In [1]: import numpy as np

In [2]: from numpy import linalg as LA

In [3]: np.set_printoptions(suppress=True, linewidth=140)

In [4]: def rd(a):
   ...:     return np.round(a, 2) + 0
   ...: 

In [5]: data = np.load("m.npy")

In [6]: data
Out[6]: 
array([[ 0, -1, -1,  1,  3, -1,  1],
       [ 1,  0,  3, -4, -1, -3,  1],
       [ 1, -3,  0,  4, -1,  1,  1],
       [-1,  4, -4,  0, -3,  3, -4],
       [-3,  1,  1,  3,  0,  0,  5],
       [ 1,  3, -1, -3,  0,  0, -2],
       [-1, -1, -1,  4, -5,  2,  0]])

In [7]: # antisymmetric, zero diagonal

In [8]: LA.lstsq(data[:-1].T, data[-1])[2]
Out[8]: np.int32(6)

In [9]: np.allclose(data[:-1].T @ LA.lstsq(data[:-1].T, data[-1])[0], data[-1])
Out[9]: True

In [10]: np.abs(np.diag(LA.qr(data)[1])) > 1e-9
Out[10]: array([ True,  True,  True,  True,  True,  True, False])

In [11]: left, sv, Vh = LA.svd(data)

In [12]: rd(sv)
Out[12]: array([10.09, 10.09,  5.36,  5.36,  1.18,  1.18,  0.  ])

In [13]: M2 = left[:, :6] @ np.diag(sv[:6]) @ Vh[:6]

In [14]: rd(LA.norm(data - M2) / LA.norm(data))
Out[14]: np.float64(0.0)

In [15]: rd(np.abs(data - M2).max())
Out[15]: np.float64(0.0)

In [16]: LA.matrix_rank(M2)
Out[16]: np.int64(6)

In [17]: rd(LA.norm(data, 2) / LA.norm(data))
Out[17]: np.float64(0.62)

In [18]: np.argsort(-LA.norm(data, axis=0).round(6), kind="stable")[:3]
Out[18]: array([3, 6, 4])

In [19]: def softmax(z):
    ...:     e = np.exp(z - z.max(axis=-1, keepdims=True))
    ...:     return e / e.sum(axis=-1, keepdims=True)
    ...: 

In [20]: rd(softmax(data[2]))
Out[20]: array([0.04, 0.  , 0.02, 0.85, 0.01, 0.04, 0.04])

In [21]: rd(softmax(data).sum(axis=1))
Out[21]: array([1., 1., 1., 1., 1., 1., 1.])

In [22]: rd(softmax(data[2] + 5))
Out[22]: array([0.04, 0.  , 0.02, 0.85, 0.01, 0.04, 0.04])

In [23]: S = data @ data.T / np.sqrt(7)

In [24]: rd(softmax(S))
Out[24]: 
array([[0.93, 0.  , 0.02, 0.  , 0.05, 0.  , 0.  ],
       [0.  , 1.  , 0.  , 0.  , 0.  , 0.  , 0.  ],
       [0.  , 0.  , 0.82, 0.  , 0.  , 0.  , 0.18],
       [0.  , 0.  , 0.  , 1.  , 0.  , 0.  , 0.  ],
       [0.  , 0.  , 0.  , 0.  , 1.  , 0.  , 0.  ],
       [0.  , 0.  , 0.  , 0.41, 0.  , 0.59, 0.  ],
       [0.  , 0.  , 0.  , 0.  , 0.  , 0.  , 1.  ]])

In [25]: rd(softmax(S + np.triu(np.full(S.shape, -np.inf), 1)))
Out[25]: 
array([[1.  , 0.  , 0.  , 0.  , 0.  , 0.  , 0.  ],
       [0.  , 1.  , 0.  , 0.  , 0.  , 0.  , 0.  ],
       [0.  , 0.  , 1.  , 0.  , 0.  , 0.  , 0.  ],
       [0.  , 0.  , 0.  , 1.  , 0.  , 0.  , 0.  ],
       [0.  , 0.  , 0.  , 0.  , 1.  , 0.  , 0.  ],
       [0.  , 0.  , 0.  , 0.41, 0.  , 0.59, 0.  ],
       [0.  , 0.  , 0.  , 0.  , 0.  , 0.  , 1.  ]])

In [26]: softmax(S).round(6).argmax(axis=1)
Out[26]: array([0, 1, 2, 3, 4, 5, 6])

In [27]: left, sv, Vh = LA.svd(data)

In [28]: V = Vh[:(sv > 1e-8).sum()]

In [29]: rng = np.random.default_rng(39)

In [30]: x = data[6] + 2 * data[0] + rng.integers(2) * np.eye(7)[6]

In [31]: x
Out[31]: array([-1., -3., -3.,  6.,  1.,  0.,  3.])

In [32]: LA.matrix_rank(np.vstack([data, x]))
Out[32]: np.int64(7)

In [33]: np.allclose(V.T @ V @ x, x)
Out[33]: False

In [34]: rd(V.T @ V)
Out[34]: 
array([[ 1.  ,  0.01,  0.01,  0.01,  0.  , -0.01, -0.01],
       [ 0.01,  0.88, -0.14, -0.18, -0.03,  0.16,  0.16],
       [ 0.01, -0.14,  0.83, -0.21, -0.03,  0.19,  0.19],
       [ 0.01, -0.18, -0.21,  0.73, -0.04,  0.24,  0.24],
       [ 0.  , -0.03, -0.03, -0.04,  0.99,  0.04,  0.04],
       [-0.01,  0.16,  0.19,  0.24,  0.04,  0.78, -0.22],
       [-0.01,  0.16,  0.19,  0.24,  0.04, -0.22,  0.78]])

In [35]: E = np.load("run12.npy")

In [36]: E
Out[36]: 
array([[ 4,  1,  1,  0,  5],
       [ 7,  5,  6,  4,  6],
       [11,  8,  7,  7, 11],
       [15, 12,  8, 10, 14],
       [19, 12, 13, 11, 18],
       [24, 16, 13, 16, 22],
       [25, 21, 13, 16, 23],
       [27, 26, 18, 16, 25],
       [27, 30, 23, 19, 28],
       [31, 32, 23, 20, 28],
       [33, 32, 23, 25, 31],
       [35, 36, 26, 27, 32],
       [35, 36, 28, 28, 37],
       [40, 36, 32, 33, 39],
       [42, 41, 34, 33, 42]])

In [37]: cov = np.cov(E, rowvar=False)

In [38]: rd(LA.eigvalsh(cov)[::-1])
Out[38]: array([633.7 ,   5.79,   3.19,   1.32,   0.78])

In [39]: cov.shape
Out[39]: (5, 5)

In [40]: np.argwhere(np.triu(np.abs(np.corrcoef(E.T)) > 0.8, 1))
Out[40]: 
array([[0, 1],
       [0, 2],
       [0, 3],
       [0, 4],
       [1, 2],
       [1, 3],
       [1, 4],
       [2, 3],
       [2, 4],
       [3, 4]])

In [41]: q, V = LA.qr(E[:, :1])[0], LA.qr(E[:, 1:])[0]

In [42]: sv = LA.svd(q.T @ V, compute_uv=False)

In [43]: rd(LA.norm(q @ q.T - V @ V.T, 2))
Out[43]: np.float64(1.0)

In [44]: rd(sv)
Out[44]: array([1.])

In [45]: x = np.array([1, 1, 2, 3, 2])

In [46]: y = E @ x

In [47]: beta, lr = np.zeros(5), 1 / LA.norm(E, 2) ** 2

In [48]: for i in range(10):
    ...:     beta -= lr * E.T @ (E @ beta - y)
    ...:     if i % 2 == 0: print(i, round(LA.norm(E @ beta - y), 2))
    ...: 
0 15.93
2 15.89
4 15.85
6 15.8
8 15.76

In [49]: rd(beta)
Out[49]: array([1.92, 1.82, 1.44, 1.44, 1.86])

In [50]: x = np.array([2, 3, 1, 0, 1])

In [51]: y = E @ x

In [52]: rd(LA.solve(E.T @ E, E.T @ y))
Out[52]: array([2., 3., 1., 0., 1.])

In [53]: y
Out[53]: array([ 17,  41,  64,  88, 105, 131, 149, 175, 195, 209, 216, 236, 243, 259, 283])

In [54]: try:
    ...:     LA.solve(E, y)
    ...: except LA.LinAlgError as e:
    ...:     print(repr(e))
    ...: 
LinAlgError('Last 2 dimensions of the array must be square')

In [55]: y = y + 0.1 * rng.normal(size=15)

In [56]: rd(y)
Out[56]: array([ 17.03,  41.02,  63.91,  87.88, 105.03, 131.04, 149.19, 174.94, 195.04, 209.02, 215.98, 235.87, 242.85, 259.2 , 282.95])

In [57]: beta, *_ = LA.lstsq(E, y)

In [58]: rd(beta)
Out[58]: array([2.02, 2.99, 1.01, 0.  , 0.99])

In [59]: rd(E.T @ (y - E @ beta))
Out[59]: array([0., 0., 0., 0., 0.])
